In [1]: import numpy as np

In [2]: np.set_printoptions(precision=3, suppress=True, linewidth=140)

In [3]: def rnd(a):
   ...:     return np.round(a, 3) + 0
   ...: 

In [4]: E = np.loadtxt("a.csv", delimiter=",")

In [5]: rnd(E)
Out[5]: 
array([[ 0.923,  0.228,  0.029, -0.115, -0.072],
       [ 0.228,  0.326, -0.086,  0.339,  0.214],
       [ 0.029, -0.086,  0.989,  0.043,  0.027],
       [-0.115,  0.339,  0.043,  0.83 , -0.107],
       [-0.072,  0.214,  0.027, -0.107,  0.932]])

In [6]: # symmetric

In [7]: Uu, sv, VT = np.linalg.svd(E)

In [8]: np.argmax(sv[:-1] / (sv[1:] + 1e-6)) + 1
Out[8]: np.int64(4)

In [9]: other = Uu[:, :4] @ np.diag(sv[:4]) @ VT[:4]

In [10]: rnd(np.linalg.norm(E - other) / np.linalg.norm(E))
Out[10]: np.float64(0.0)

In [11]: rnd(np.einsum("ij,ji->", E, E))
Out[11]: np.float64(4.0)

In [12]: rnd(np.linalg.det(2 * E)), rnd(np.linalg.det(E))
Out[12]: (np.float64(0.0), np.float64(0.0))

In [13]: rnd(np.linalg.det(E.T))
Out[13]: np.float64(0.0)

In [14]: rnd(np.poly(E))
Out[14]: array([ 1., -4.,  6., -4.,  1.,  0.])

In [15]: rnd(np.linalg.eigvals(E).sum().real)
Out[15]: np.float64(4.0)

In [16]: Uu, sv, VT = np.linalg.svd(E)

In [17]: evecs = VT[:(sv > 1e-8).sum()]

In [18]: rng = np.random.default_rng(408573)

In [19]: x = E[4] + 2 * E[0] + rng.integers(2) * np.eye(5)[4]

In [20]: rnd(x)
Out[20]: array([ 1.773,  0.67 ,  0.085, -0.337,  0.787])

In [21]: rnd(np.linalg.norm(x - evecs.T @ evecs @ x))
Out[21]: np.float64(0.0)

In [22]: np.allclose(evecs.T @ evecs @ x, x)
Out[22]: True

In [23]: rnd(evecs.T @ evecs)
Out[23]: 
array([[ 0.923,  0.228,  0.029, -0.115, -0.072],
       [ 0.228,  0.326, -0.086,  0.339,  0.214],
       [ 0.029, -0.086,  0.989,  0.043,  0.027],
       [-0.115,  0.339,  0.043,  0.83 , -0.107],
       [-0.072,  0.214,  0.027, -0.107,  0.932]])

In [24]: z = rng.integers(0, 3, 4)

In [25]: arr = (z[:, None] == z) * 3 + np.eye(4)

In [26]: arr
Out[26]: 
array([[4., 3., 0., 3.],
       [3., 4., 0., 3.],
       [0., 0., 4., 0.],
       [3., 3., 0., 4.]])

In [27]: # symmetric, so the eigenvalues are real

In [28]: np.allclose(arr, arr.T)
Out[28]: True

In [29]: rnd(np.sort(np.abs(np.linalg.eigvals(arr))))
Out[29]: array([ 1.,  1.,  4., 10.])

In [30]: other = arr[0, 0] * arr[1:] - np.outer(arr[1:, 0], arr[0])

In [31]: other
Out[31]: 
array([[ 0.,  7.,  0.,  3.],
       [ 0.,  0., 16.,  0.],
       [ 0.,  3.,  0.,  7.]])

In [32]: arr[:, 0] / arr[0, 0]
Out[32]: array([1.  , 0.75, 0.  , 0.75])

In [33]: np.linalg.matrix_rank(other), np.linalg.matrix_rank(arr)
Out[33]: (np.int64(3), np.int64(4))

In [34]: np.flatnonzero(~other.round(6).any(axis=1))
Out[34]: array([], dtype=int64)

In [35]: A = np.loadtxt("w.csv", delimiter=",")

In [36]: A
Out[36]: 
array([[1.   , 0.9  , 0.81 , 0.729, 0.656, 0.59 ],
       [0.9  , 1.   , 0.9  , 0.81 , 0.729, 0.656],
       [0.81 , 0.9  , 1.   , 0.9  , 0.81 , 0.729],
       [0.729, 0.81 , 0.9  , 1.   , 0.9  , 0.81 ],
       [0.656, 0.729, 0.81 , 0.9  , 1.   , 0.9  ],
       [0.59 , 0.656, 0.729, 0.81 , 0.9  , 1.   ]])

In [37]: # symmetric, so the eigenvalues are real

In [38]: other = A / np.sqrt((A ** 2).mean(axis=1, keepdims=True))

In [39]: np.linalg.matrix_rank(other) == np.linalg.matrix_rank(A)
Out[39]: np.True_

In [40]: z = rng.permutation(6)

In [41]: z
Out[41]: array([3, 4, 5, 1, 0, 2])

In [42]: other = A[z][:, z]

In [43]: rnd(np.sort(np.abs(np.linalg.eigvals(other))))
Out[43]: array([0.056, 0.07 , 0.103, 0.198, 0.621, 4.951])

In [44]: other
Out[44]: 
array([[1.   , 0.9  , 0.81 , 0.81 , 0.729, 0.9  ],
       [0.9  , 1.   , 0.9  , 0.729, 0.656, 0.81 ],
       [0.81 , 0.9  , 1.   , 0.656, 0.59 , 0.729],
       [0.81 , 0.729, 0.656, 1.   , 0.9  , 0.9  ],
       [0.729, 0.656, 0.59 , 0.9  , 1.   , 0.81 ],
       [0.9  , 0.81 , 0.729, 0.9  , 0.81 , 1.   ]])

In [45]: rnd(np.linalg.det(other)), rnd(np.linalg.det(A[z]))
Out[45]: (np.float64(0.0), np.float64(0.0))

In [46]: np.trace(other)
Out[46]: np.float64(6.0)
